In [1]: import numpy as np

In [2]: from numpy import linalg as LA

In [3]: np.set_printoptions(precision=2, suppress=True, linewidth=160, sign=" ")

In [4]: J = np.loadtxt("out19.csv", delimiter=",")

In [5]: J
Out[5]: 
array([[ 1.11, -0.08, -0.97,  0.03],
       [-0.08,  2.19,  0.26, -0.52],
       [-0.97,  0.26,  1.56, -0.92],
       [ 0.03, -0.52, -0.92,  1.15]])

In [6]: theta = np.radians(15)

In [7]: r_ = np.eye(4)

In [8]: r_[2, 2] = r_[0, 0] = np.cos(theta)

In [9]: r_[2, 0], r_[0, 2] = -np.sin(theta), np.sin(theta)

In [10]: r_
Out[10]: 
array([[ 0.97,  0.  ,  0.26,  0.  ],
       [ 0.  ,  1.  ,  0.  ,  0.  ],
       [-0.26,  0.  ,  0.97,  0.  ],
       [ 0.  ,  0.  ,  0.  ,  1.  ]])

In [11]: M2 = J @ r_.T

In [12]: np.allclose(J @ J.T, M2 @ M2.T)
Out[12]: True

In [13]: np.allclose(LA.norm(J, axis=1), LA.norm(M2, axis=1))
Out[13]: True

In [14]: np.abs(M2 - J).max(axis=0)
Out[14]: array([ 0.44,  0.  ,  0.25,  0.  ])

In [15]: M2
Out[15]: 
array([[ 0.82, -0.08, -1.22,  0.03],
       [-0.01,  2.19,  0.27, -0.52],
       [-0.53,  0.26,  1.76, -0.92],
       [-0.21, -0.52, -0.89,  1.15]])

In [16]: ev, V = LA.eigh(J)

In [17]: x = np.array([1, -2, 0, 0])

In [18]: np.round(x @ J @ x, 2)
Out[18]: np.float64(10.19)

In [19]: V * np.maximum(ev, 0) @ V.T
Out[19]: 
array([[ 1.11, -0.08, -0.97,  0.03],
       [-0.08,  2.19,  0.26, -0.52],
       [-0.97,  0.26,  1.56, -0.92],
       [ 0.03, -0.52, -0.92,  1.15]])

In [20]: LA.eigvalsh(J[1:, 1:])
Out[20]: array([ 0.38,  1.74,  2.78])

In [21]: V * np.abs(ev) @ V.T
Out[21]: 
array([[ 1.11, -0.08, -0.97,  0.03],
       [-0.08,  2.19,  0.26, -0.52],
       [-0.97,  0.26,  1.56, -0.92],
       [ 0.03, -0.52, -0.92,  1.15]])

In [22]: (np.sign(V[:, -1].round(6)) == np.sign(V[0, -1].round(6))).astype(int)
Out[22]: array([ 1,  0,  0,  1])

In [23]: M = np.load("x.npy")

In [24]: M
Out[24]: 
array([[-1, -2,  0,  2, -1,  2,  1,  2,  2, -2],
       [ 0,  1,  1,  1,  1,  1, -2,  2,  0, -2],
       [ 0,  0,  0, -1,  1,  2,  1,  1,  2, -2],
       [ 0,  0,  0, -1, -1,  2,  2, -2,  2,  2],
       [ 0,  0,  0,  0, -2,  0,  0, -1,  0,  0],
       [ 0,  0,  0,  0,  0,  1,  1,  2,  0, -2],
       [ 0,  0,  0,  0,  0,  0, -1,  1, -1,  0],
       [ 0,  0,  0,  0,  0,  0,  0, -2, -1, -1],
       [ 0,  0,  0,  0,  0,  0,  0,  0,  2, -1],
       [ 0,  0,  0,  0,  0,  0,  0,  0,  0,  0]])

In [25]: np.unravel_index(np.abs(M).argmax(), M.shape)
Out[25]: (np.int64(0), np.int64(1))

In [26]: np.count_nonzero(M)
Out[26]: np.int64(45)

In [27]: np.diff(M, axis=0)
Out[27]: 
array([[ 1,  3,  1, -1,  2, -1, -3,  0, -2,  0],
       [ 0, -1, -1, -2,  0,  1,  3, -1,  2,  0],
       [ 0,  0,  0,  0, -2,  0,  1, -3,  0,  4],
       [ 0,  0,  0,  1, -1, -2, -2,  1, -2, -2],
       [ 0,  0,  0,  0,  2,  1,  1,  3,  0, -2],
       [ 0,  0,  0,  0,  0, -1, -2, -1, -1,  2],
       [ 0,  0,  0,  0,  0,  0,  1, -3,  0, -1],
       [ 0,  0,  0,  0,  0,  0,  0,  2,  3,  0],
       [ 0,  0,  0,  0,  0,  0,  0,  0, -2,  1]])

In [28]: round(float(LA.norm(M)), 2)
Out[28]: 10.54

In [29]: M[10]
---------------------------------------------------------------------------
IndexError                                Traceback (most recent call last)
Cell In[29], line 1
----> 1 M[10]

IndexError: index 10 is out of bounds for axis 0 with size 10

In [30]: Uu, sig, Vt = LA.svd(M)

In [31]: V = Vt[:(sig > 1e-8).sum()]

In [32]: rng = np.random.default_rng(809)

In [33]: x = M[1] + 3 * M[3] + rng.integers(2) * np.eye(10)[6]

In [34]: x
Out[34]: array([ 0.,  1.,  1., -2., -2.,  7.,  4., -4.,  6.,  4.])

In [35]: np.allclose(V.T @ V @ x, x)
Out[35]: True

In [36]: np.allclose(M[:-1].T @ LA.lstsq(M[:-1].T, M[-1])[0], M[-1])
Out[36]: True

In [37]: K = np.load("run2.npy")

In [38]: K
Out[38]: 
array([[ 1.78,  3.48, -8.83,  1.92,  1.76],
       [ 4.9 ,  2.11,  6.03, -1.81,  5.65],
       [ 4.12,  4.6 , -6.38,  1.16,  4.45],
       [ 5.92,  4.53, -0.73, -0.31,  6.62],
       [ 5.88,  4.59, -1.11, -0.22,  6.56],
       [ 0.81,  2.88, -9.28,  2.1 ,  0.66],
       [ 1.2 ,  3.13, -9.13,  2.04,  1.11],
       [-5.01, -4.81,  4.59, -0.67, -5.5 ],
       [ 1.83,  3.51, -8.79,  1.91,  1.82],
       [-5.47, -2.9 , -4.52,  1.5 , -6.24],
       [ 1.75, -1.  ,  9.26, -2.31,  2.2 ],
       [ 5.3 ,  4.82, -3.78,  0.45,  5.84],
       [-4.19, -1.28, -7.27,  2.04, -4.88],
       [-1.39, -3.25,  9.04, -2.  , -1.32],
       [-0.31, -2.55,  9.42, -2.18, -0.1 ],
       [ 3.23,  0.3 ,  8.36, -2.22,  3.83],
       [-5.07, -4.82,  4.43, -0.62, -5.57],
       [-1.55, -3.35,  8.96, -1.97, -1.5 ],
       [-5.06, -2.32, -5.67,  1.74, -5.82],
       [ 5.44,  4.81, -3.31,  0.33,  6.01],
       [-2.95, -4.11,  7.88, -1.6 , -3.1 ],
       [-4.28, -1.38, -7.14,  2.02, -4.98],
       [-5.26, -2.59, -5.15,  1.63, -6.03],
       [ 4.18,  4.62, -6.28,  1.13,  4.52],
       [-5.81, -4.67,  1.66,  0.08, -6.46],
       [ 2.17, -0.65,  9.08, -2.3 ,  2.67],
       [ 5.14,  4.82, -4.25,  0.58,  5.65],
       [ 0.19,  2.46, -9.44,  2.19, -0.04],
       [-2.25,  0.58, -9.04,  2.3 , -2.75],
       [ 3.09,  0.18,  8.47, -2.23,  3.69],
       [ 2.47, -0.39,  8.92, -2.29,  3.  ],
       [-5.53, -4.8 ,  2.99, -0.25, -6.12],
       [-3.48, -4.35,  7.29, -1.42, -3.71],
       [-0.94,  1.64, -9.46,  2.29, -1.3 ]])

In [39]: d = LA.norm(K[:, None] - K[None], axis=-1)

In [40]: np.unravel_index(d.round(6).argmax(), d.shape)
Out[40]: (np.int64(25), np.int64(28))

In [41]: LA.norm(K, axis=1)
Out[41]: 
array([ 10.,  10.,  10.,  10.,  10.,  10.,  10.,  10.,  10.,  10.,  10.,  10.,  10.,  10.,  10.,  10.,  10.,  10.,  10.,  10.,  10.,  10.,  10.,  10.,  10.,
        10.,  10.,  10.,  10.,  10.,  10.,  10.,  10.,  10.])

In [42]: LA.matrix_rank(d ** 2)
Out[42]: np.int64(3)

In [43]: d.shape
Out[43]: (34, 34)

In [44]: (d + 1e9 * np.eye(34)).round(6).argmin(axis=1)
Out[44]: 
array([  8,  15,  23,   4,   3,   6,   5,  16,   0,  22,  25,  19,  21,  17,  13,  29,   7,  13,  22,  11,  32,  12,  18,   2,  31,  30,  11,   5,  33,  15,
        25,  24,  20,  27])

In [45]: d[:5, :5]
Out[45]: 
array([[  0.  ,  16.17,   4.53,  10.61,  10.26],
       [ 16.17,   0.  ,  13.07,   7.46,   7.84],
       [  4.53,  13.07,   0.  ,   6.49,   6.1 ],
       [ 10.61,   7.46,   6.49,   0.  ,   0.41],
       [ 10.26,   7.84,   6.1 ,   0.41,   0.  ]])

In [46]: np.flatnonzero(d[21] < d.mean() / 2)
Out[46]: array([  9,  12,  18,  21,  22,  28,  33])

In [47]: d[21].round(6).argsort(kind="stable")[:4]
Out[47]: array([ 21,  12,  18,  22])

In [48]: M2 = np.array([[0, 1, 0, 3, 0, 2, 0, 2, 1],
    ...:     [3, 1, 3, 0, 3, 2, 0, 2, 0],
    ...:     [2, 3, 2, 2, 3, 1, 2, 0, 2],
    ...:     [1, 1, 3, 2, 2, 3, 2, 3, 3],
    ...:     [1, 3, 1, 2, 3, 2, 2, 0, 0],
    ...:     [1, 2, 1, 2, 0, 1, 1, 0, 0],
    ...:     [0, 3, 3, 3, 2, 0, 1, 2, 1],
    ...:     [3, 2, 1, 0, 0, 2, 1, 0, 3],
    ...:     [2, 1, 3, 2, 0, 3, 3, 0, 2]])

In [49]: A = np.triu(M2, 1)

In [50]: A
Out[50]: 
array([[ 0,  1,  0,  3,  0,  2,  0,  2,  1],
       [ 0,  0,  3,  0,  3,  2,  0,  2,  0],
       [ 0,  0,  0,  2,  3,  1,  2,  0,  2],
       [ 0,  0,  0,  0,  2,  3,  2,  3,  3],
       [ 0,  0,  0,  0,  0,  2,  2,  0,  0],
       [ 0,  0,  0,  0,  0,  0,  1,  0,  0],
       [ 0,  0,  0,  0,  0,  0,  0,  2,  1],
       [ 0,  0,  0,  0,  0,  0,  0,  0,  3],
       [ 0,  0,  0,  0,  0,  0,  0,  0,  0]])

In [51]: rk = LA.matrix_rank(A)

In [52]: rk
Out[52]: np.int64(8)

In [53]: N = LA.svd(A)[2][rk:].T

In [54]: [int(LA.matrix_rank(A[:, :j + 1])) for j in range(9)]
Out[54]: [0, 1, 2, 3, 4, 5, 6, 7, 8]

In [55]: np.allclose(A @ N, 0)
Out[55]: True

In [56]: [int(LA.matrix_rank(A[:i])) for i in range(1, len(A) + 1)]
Out[56]: [1, 2, 3, 4, 5, 6, 7, 8, 8]

In [57]: N.shape
Out[57]: (9, 1)

In [58]: np.argsort(-LA.norm(A, axis=0).round(6), kind="stable")[:3]
Out[58]: array([ 8,  4,  5])

In [59]: LA.matrix_rank(A, rtol=0.1)
Out[59]: np.int64(6)

In [60]: [round(float(x), 2) for x in LA.svd(A, compute_uv=False)[:3]]
Out[60]: [8.64, 4.15, 3.44]

In [61]: np.round(LA.norm(A, 2) / LA.norm(A), 2)
Out[61]: np.float64(0.77)

In [62]: Uu, sig, Vt = LA.svd(A)

In [63]: V = Vt[:(sig > 1e-8).sum()]

In [64]: x = A[6] + -1 * A[5] + rng.integers(2) * np.eye(9)[8]

In [65]: x
Out[65]: array([ 0.,  0.,  0.,  0.,  0.,  0., -1.,  2.,  2.])

In [66]: np.allclose(V.T @ V @ x, x)
Out[66]: True
